$ python3 -q
>>> import numpy as np
>>> import numpy.linalg as la
>>> np.set_printoptions(suppress=True, linewidth=160)
>>> f = np.array([0, -3, -2, 3, -3, -2, -3, -2])
>>> rng = np.random.default_rng(770532)
>>> X = np.outer(rng.normal(size=25), f) + 0.05 * rng.normal(size=(25, 8))
>>> X.round(3)
array([[-0.002, -3.042, -2.024,  3.086, -3.13 , -1.991, -3.034, -2.103],
       [ 0.042, -4.259, -2.925,  4.173, -4.249, -2.885, -4.371, -2.863],
       [ 0.032,  6.904,  4.574, -6.909,  6.784,  4.57 ,  6.849,  4.514],
       [-0.027, -0.74 , -0.51 ,  0.707, -0.682, -0.513, -0.729, -0.514],
       [ 0.081, -5.073, -3.323,  5.125, -5.129, -3.421, -5.141, -3.392],
       [ 0.025,  3.329,  2.194, -3.374,  3.26 ,  2.222,  3.245,  2.255],
       [ 0.03 ,  3.066,  2.05 , -3.133,  3.193,  2.055,  3.05 ,  2.067],
       [ 0.058,  4.537,  2.943, -4.527,  4.537,  3.009,  4.427,  2.998],
       [ 0.006,  0.997,  0.738, -1.051,  0.966,  0.55 ,  0.998,  0.649],
       [-0.026,  2.399,  1.539, -2.475,  2.403,  1.658,  2.342,  1.559],
       [ 0.01 , -0.614, -0.391,  0.702, -0.622, -0.466, -0.699, -0.442],
       [-0.053, -5.522, -3.699,  5.443, -5.47 , -3.625, -5.501, -3.639],
       [ 0.03 ,  4.487,  3.069, -4.513,  4.651,  3.011,  4.677,  3.132],
       [ 0.007, -1.53 , -1.009,  1.471, -1.55 , -1.05 , -1.453, -0.975],
       [-0.026, -2.139, -1.572,  2.214, -2.188, -1.446, -2.218, -1.438],
       [-0.015,  5.525,  3.664, -5.521,  5.532,  3.629,  5.49 ,  3.75 ],
       [ 0.11 ,  0.692,  0.34 , -0.587,  0.629,  0.507,  0.64 ,  0.48 ],
       [-0.043,  0.66 ,  0.319, -0.598,  0.57 ,  0.382,  0.687,  0.498],
       [ 0.071, -1.366, -0.867,  1.318, -1.401, -0.955, -1.333, -1.014],
       [-0.005, -1.015, -0.662,  0.964, -1.049, -0.717, -0.958, -0.645],
       [-0.102, -1.603, -1.091,  1.613, -1.675, -1.065, -1.601, -1.106],
       [-0.006,  2.881,  1.899, -2.911,  2.932,  1.947,  2.847,  1.845],
       [-0.014, -3.626, -2.439,  3.628, -3.599, -2.367, -3.554, -2.321],
       [ 0.002, -3.471, -2.33 ,  3.422, -3.334, -2.254, -3.469, -2.202],
       [-0.019,  0.912,  0.591, -0.768,  0.905,  0.658,  0.843,  0.572]])
>>> A2 = np.c_[X[:, :6] @ np.array([[1, -3, 2, 3, 3, 2],
...     [2, 1, 1, -2, -3, 3],
...     [-2, 3, 3, -1, 1, 3],
...     [2, -3, 0, 1, 0, -2],
...     [-1, 3, -3, 0, 0, -2],
...     [3, -2, -3, -3, 2, -3]]), np.array([-1, 3, -3, -1, 0, 2, -3, 1, 3, 2, 0, 3, -1, 2, 2, -1, 2, -3, 3, 0, 1, 2, -1, -1, 3])]
>>> A2.round(3)
array([[  1.29 , -23.771,   6.246,  17.161,   3.113,  -9.139,  -1.   ],
       [  1.315, -32.66 ,   8.452,  24.399,   4.211, -12.662,   3.   ],
       [ -2.202,  52.47 , -13.369, -38.904,  -6.902,  21.041,  -3.   ],
       [  0.073,  -5.333,   1.26 ,   4.155,   0.602,  -2.316,  -1.   ],
       [  1.697, -39.206,  10.772,  29.101,   5.297, -14.753,   0.   ],
       [ -1.046,  25.292,  -6.484, -18.816,  -3.275,  10.182,   2.   ],
       [ -1.233,  23.998,  -6.468, -17.391,  -2.95 ,   9.125,  -3.   ],
       [ -1.317,  34.368,  -9.155, -25.401,  -4.477,  13.511,   1.   ],
       [ -0.894,   8.143,  -1.324,  -5.415,  -1.136,   3.737,   3.   ],
       [ -0.685,  18.41 ,  -5.219, -13.862,  -2.418,   6.931,   2.   ],
       [  0.192,  -4.855,   1.494,   3.747,   0.547,  -1.759,   0.   ],
       [  1.782, -41.948,  10.56 ,  30.903,   5.456, -16.839,   3.   ],
       [ -1.777,  35.074,  -9.237, -25.5  ,  -4.28 ,  13.414,  -1.   ],
       [  0.311, -11.545,   3.257,   8.711,   1.503,  -4.295,   2.   ],
       [  1.117, -17.091,   3.994,  12.326,   1.876,  -6.9  ,   2.   ],
       [ -1.981,  42.465, -10.994, -31.166,  -5.699,  16.63 ,  -1.   ],
       [  0.532,   4.015,  -1.479,  -3.501,  -0.39 ,   1.708,   2.   ],
       [  0.017,   4.487,  -1.324,  -3.512,  -1.026,   1.761,  -3.   ],
       [  0.244, -10.424,   3.241,   7.995,   1.53 ,  -3.526,   3.   ],
       [  0.113,  -7.59 ,   2.289,   5.793,   0.934,  -2.719,   0.   ],
       [  0.583, -12.306,   3.139,   8.798,   1.282,  -4.968,   1.   ],
       [ -0.957,  22.234,  -6.072, -16.431,  -2.868,   8.445,   2.   ],
       [  1.368, -27.849,   6.928,  20.378,   3.664, -11.179,  -1.   ],
       [  1.138, -26.23 ,   6.305,  19.463,   3.583, -10.816,  -1.   ],
       [  0.157,   6.446,  -2.042,  -5.217,  -0.888,   2.224,   3.   ]])
>>> print(np.round(la.norm(la.qr(X)[0].T @ A2, axis=0) ** 2 / ((A2 ** 2).sum(axis=0) + 1e-12), 3))
[1.    1.    1.    1.    1.    1.    0.241]
>>> np.round(la.norm(A2 - X @ la.lstsq(X, A2)[0], axis=0), 3) + 0
array([0.   , 0.   , 0.   , 0.   , 0.   , 0.   , 8.886])
